>>> import numpy as np
>>> np.set_printoptions(precision=1, suppress=True, linewidth=160, sign=" ")
>>> F = np.loadtxt("run9.csv", delimiter=",")
>>> F
array([[ 0.,  1.],
       [ 1.,  0.]])
>>> # rows sum to 1
>>> ev, V = np.linalg.eigh(F)
>>> vec = np.array([6, 8])
>>> print(round(float(vec @ F @ vec / (vec @ vec)), 1), ev[0], ev[-1])
1.0 -1.0 1.0
>>> np.round(V * np.abs(ev) @ V.T, 1) + 0
array([[ 1.,  0.],
       [ 0.,  1.]])
>>> V * np.maximum(ev, 0) @ V.T
array([[ 0.5,  0.5],
       [ 0.5,  0.5]])
>>> print((np.sign(V[:, -1].round(6)) == np.sign(V[0, -1].round(6))).astype(int))
[ 1  1]
>>> np.linalg.eigvalsh(F[1:, 1:])
array([ 0.])
>>> vec @ F @ vec
np.float64(96.0)
>>> W0 = np.load("w.npy")
>>> W0
array([[ 1,  0,  0],
       [ 0,  1,  0],
       [ 0,  0,  1]])
>>> # triangular: eigenvalues sit on the diagonal
>>> ev, V = np.linalg.eigh(W0)
>>> vec = np.array([0, -1, 1])
>>> print(V * np.abs(ev) @ V.T)
[[ 1.  0.  0.]
 [ 0.  1.  0.]
 [ 0.  0.  1.]]
>>> ev, V = np.linalg.eigh(W0)
>>> np.linalg.eigvalsh(W0 @ W0)
array([ 1.,  1.,  1.])
>>> V.T @ V
array([[ 1.,  0.,  0.],
       [ 0.,  1.,  0.],
       [ 0.,  0.,  1.]])
>>> ev.sum(), np.trace(W0)
(np.float64(3.0), np.int64(3))
>>> V @ np.diag(ev) @ V.T
array([[ 1.,  0.,  0.],
       [ 0.,  1.,  0.],
       [ 0.,  0.,  1.]])
>>> V.T @ W0 @ V
array([[ 1.,  0.,  0.],
       [ 0.,  1.,  0.],
       [ 0.,  0.,  1.]])
>>> print(ev)
[ 1.  1.  1.]
>>> ev, V = np.linalg.eig(W0)
>>> ev
array([ 1.,  1.,  1.])
>>> W0 @ V[:, 0] - ev[0] * V[:, 0]
array([ 0.,  0.,  0.])
>>> vec = np.array([-2, -1, -1])
>>> h1 = np.maximum(W0 @ vec, 0)
>>> W0.T @ h1
array([ 0,  0,  0])
>>> np.maximum(W0 @ (3 * vec), 0)
array([ 0,  0,  0])
>>> np.flatnonzero(h1 > 1e-9)
array([], dtype=int64)
>>> np.tanh(W0 @ vec)
array([-1. , -0.8, -0.8])
>>> m1 = np.load("arr.npy")
>>> m1
array([[ 3.,  3.],
       [ 3.,  0.]])
>>> # symmetric, so the eigenvalues are real
>>> Q = m1.astype(float).copy()
>>> for j in range(2):
...     Q[:, j] -= Q[:, :j] @ (Q[:, :j].T @ Q[:, j])
...     Q[:, j] /= np.linalg.norm(Q[:, j])
... 
>>> np.round(Q.T @ m1, 1) + 0
array([[ 4.2,  2.1],
       [ 0. ,  2.1]])
>>> ev, V = np.linalg.eigh(m1)
>>> vec = np.array([2, 2])
>>> V * np.maximum(ev, 0) @ V.T
array([[ 3.5,  2.2],
       [ 2.2,  1.3]])
>>> print(vec @ m1 @ vec / (vec @ vec), round(float(ev[0]), 1), round(ev[-1], 1))
4.5 -1.9 4.9
>>> np.abs(m1).sum(axis=1).max(), round(float(np.abs(ev).max()), 1)
(np.float64(6.0), 4.9)
>>> print(vec @ m1 @ vec)
36.0
